% python3 -q
>>> import numpy as np
>>> import numpy.linalg as la
>>> np.set_printoptions(precision=2, suppress=True, linewidth=160)
>>> rng = np.random.default_rng(22)
>>> data = np.array([[1, 2, 0, 3],
...     [2, 3, 0, 1],
...     [1, 3, 0, 3],
...     [0, 0, 0, 0],
...     [1, 1, 2, 2],
...     [2, 3, 0, 0],
...     [3, 3, 3, 0]]) * (rng.random((7, 4)) < 0.3)
>>> data
array([[0, 2, 0, 0],
       [0, 0, 0, 0],
       [1, 0, 0, 3],
       [0, 0, 0, 0],
       [0, 1, 0, 0],
       [0, 3, 0, 0],
       [0, 0, 0, 0]])
>>> C2 = data.T @ data
>>> np.diag(C2)
array([ 1, 14,  0,  9])
>>> np.round(la.eigvalsh(C2)[::-1], 2) + 0
array([14., 10.,  0.,  0.])
>>> r = la.matrix_rank(data)
>>> r
np.int64(2)
>>> N = la.svd(data)[2][r:].T
>>> [int(la.matrix_rank(data[:i])) for i in range(1, len(data) + 1)]
[1, 1, 2, 2, 2, 2, 2]
>>> [int(la.matrix_rank(data[:, :j + 1])) for j in range(4)]
[1, 2, 2, 2]
>>> la.matrix_rank(data.T @ data), la.matrix_rank(data @ data.T)
(np.int64(2), np.int64(2))
>>> np.round(N @ N.T, 2) + 0
array([[ 0.9,  0. ,  0. , -0.3],
       [ 0. ,  0. ,  0. ,  0. ],
       [ 0. ,  0. ,  1. ,  0. ],
       [-0.3,  0. ,  0. ,  0.1]])
>>> N.shape
(4, 2)
>>> mat = np.load("run4.npy")
>>> mat
array([[ 4,  6, -7,  1, -1,  2, -3],
       [-8, -1,  9, -4,  2,  9,  5],
       [ 3,  6, -7,  1,  7, -9,  5],
       [ 5, -6, -4, -9,  1, -6, -5],
       [ 6,  7,  1, -3, -6, -2,  3],
       [-5,  4,  2, -3,  2,  6,  8],
       [-2, -2, -2,  2, -1,  1, -5],
       [ 5, -8, -6, -9, -9, -8,  7],
       [ 4, -8,  8,  1, -3,  8, -2],
       [ 6, -5,  4,  4, -9, -2,  7],
       [-9, -6,  1,  0, -5,  2, -1]])
>>> th = np.radians(36)
>>> Rm = np.eye(7)
>>> Rm[4, 4] = Rm[2, 2] = np.cos(th)
>>> Rm[4, 2], Rm[2, 4] = -np.sin(th), np.sin(th)
>>> Rm
array([[ 1.  ,  0.  ,  0.  ,  0.  ,  0.  ,  0.  ,  0.  ],
       [ 0.  ,  1.  ,  0.  ,  0.  ,  0.  ,  0.  ,  0.  ],
       [ 0.  ,  0.  ,  0.81,  0.  ,  0.59,  0.  ,  0.  ],
       [ 0.  ,  0.  ,  0.  ,  1.  ,  0.  ,  0.  ,  0.  ],
       [ 0.  ,  0.  , -0.59,  0.  ,  0.81,  0.  ,  0.  ],
       [ 0.  ,  0.  ,  0.  ,  0.  ,  0.  ,  1.  ,  0.  ],
       [ 0.  ,  0.  ,  0.  ,  0.  ,  0.  ,  0.  ,  1.  ]])
>>> B = mat @ Rm.T
>>> la.svd(mat, compute_uv=False), la.svd(B, compute_uv=False)
(array([27.85, 23.76, 18.04, 15.88, 11.68, 10.4 ,  6.15]), array([27.85, 23.76, 18.04, 15.88, 11.68, 10.4 ,  6.15]))
>>> np.abs(B - mat).max(axis=0)
array([0.  , 0.  , 6.05, 0.  , 5.67, 0.  , 0.  ])
>>> vec = np.array([0, 1, 2, 1, 1, 2, 2])
>>> h = np.maximum(mat @ vec, 0)
>>> np.maximum(mat @ (3 * vec), 0)
array([  0, 129,   0,   0,   6, 105,   0,   0,  54,  24,   0])
>>> np.flatnonzero(h > 1e-9)
array([1, 4, 5, 8, 9])
>>> mat * (h > 1e-9)[:, None]
array([[ 0,  0,  0,  0,  0,  0,  0],
       [-8, -1,  9, -4,  2,  9,  5],
       [ 0,  0,  0,  0,  0,  0,  0],
       [ 0,  0,  0,  0,  0,  0,  0],
       [ 6,  7,  1, -3, -6, -2,  3],
       [-5,  4,  2, -3,  2,  6,  8],
       [ 0,  0,  0,  0,  0,  0,  0],
       [ 0,  0,  0,  0,  0,  0,  0],
       [ 4, -8,  8,  1, -3,  8, -2],
       [ 6, -5,  4,  4, -9, -2,  7],
       [ 0,  0,  0,  0,  0,  0,  0]])
>>> W0 = np.loadtxt("block2.csv", delimiter=",")
>>> W0
array([[  5.54,  11.4 ,  -1.18,   7.3 ,   1.39,  19.  , -10.41,   1.27,  20.74,  -4.23],
       [  7.92,   8.11,   1.61,   6.17,   1.55,  11.7 ,  -1.73,   5.15,  11.48,  -0.27],
       [ 12.13,   8.14,   8.24,   9.21,   7.3 ,  -6.69,  10.29,  13.28,  -8.7 ,  -1.21],
       [  9.35,   5.25,   3.06,   4.76,   0.86,   8.08,   4.01,   7.31,   6.43,   3.29],
       [ 10.73,   2.82,   4.53,   3.65,   0.47,   4.33,   9.35,   9.45,   1.39,   6.3 ],
       [ 10.65,   9.12,   6.19,   9.  ,   6.21,  -1.15,   5.49,  10.63,  -2.25,  -2.23],
       [  2.99,   4.26,  -7.22,  -0.64,  -8.7 ,  36.72, -13.6 ,  -5.17,  37.51,   6.01],
       [  9.88,   2.94,   3.22,   3.14,  -0.58,   7.94,   6.84,   7.82,   5.4 ,   6.33],
       [  7.51,   8.08,   0.97,   5.86,   0.98,  13.49,  -2.87,   4.36,  13.43,  -0.14],
       [ 12.09,   3.73,   6.93,   5.41,   3.17,  -2.45,  12.71,  12.27,  -5.71,   4.77],
       [ 11.44,   6.17,   6.59,   7.03,   4.53,  -1.85,   9.44,  11.52,  -4.13,   1.61],
       [ 12.12,  15.18,  10.24,  15.24,  13.83, -13.18,   6.23,  14.76, -13.17, -10.77],
       [  4.9 ,   1.84,  -4.92,  -1.35,  -8.36,  30.66,  -6.77,  -2.02,  29.95,   8.89],
       [  8.77,  -6.41,  -1.19,  -5.65, -10.76,  21.43,   9.02,   3.69,  16.7 ,  19.24],
       [ 10.75,  -1.53,   3.31,  -0.06,  -3.55,   8.29,  11.88,   8.55,   4.11,  12.21],
       [  3.57,  13.82,  -3.58,   7.97,   0.97,  25.3 , -17.4 ,  -2.  ,  28.58,  -7.1 ],
       [ 11.89,  -0.86,   5.29,   1.32,  -1.38,   2.72,  14.74,  10.88,  -1.76,  11.05],
       [  7.61,   0.62,  -1.01,  -0.46,  -5.81,  19.99,   1.66,   2.95,  17.77,   9.96],
       [ 12.02,   5.6 ,   7.34,   6.96,   4.8 ,  -3.85,  11.42,  12.52,  -6.55,   2.25]])
>>> la.cond(W0) > 100
np.True_
>>> np.argsort(-la.norm(W0, axis=0).round(6), kind="stable")[:3]
array([5, 8, 6])
>>> [round(float(x), 2) for x in la.svd(W0, compute_uv=False)[:3]]
[104.93, 73.94, 49.95]
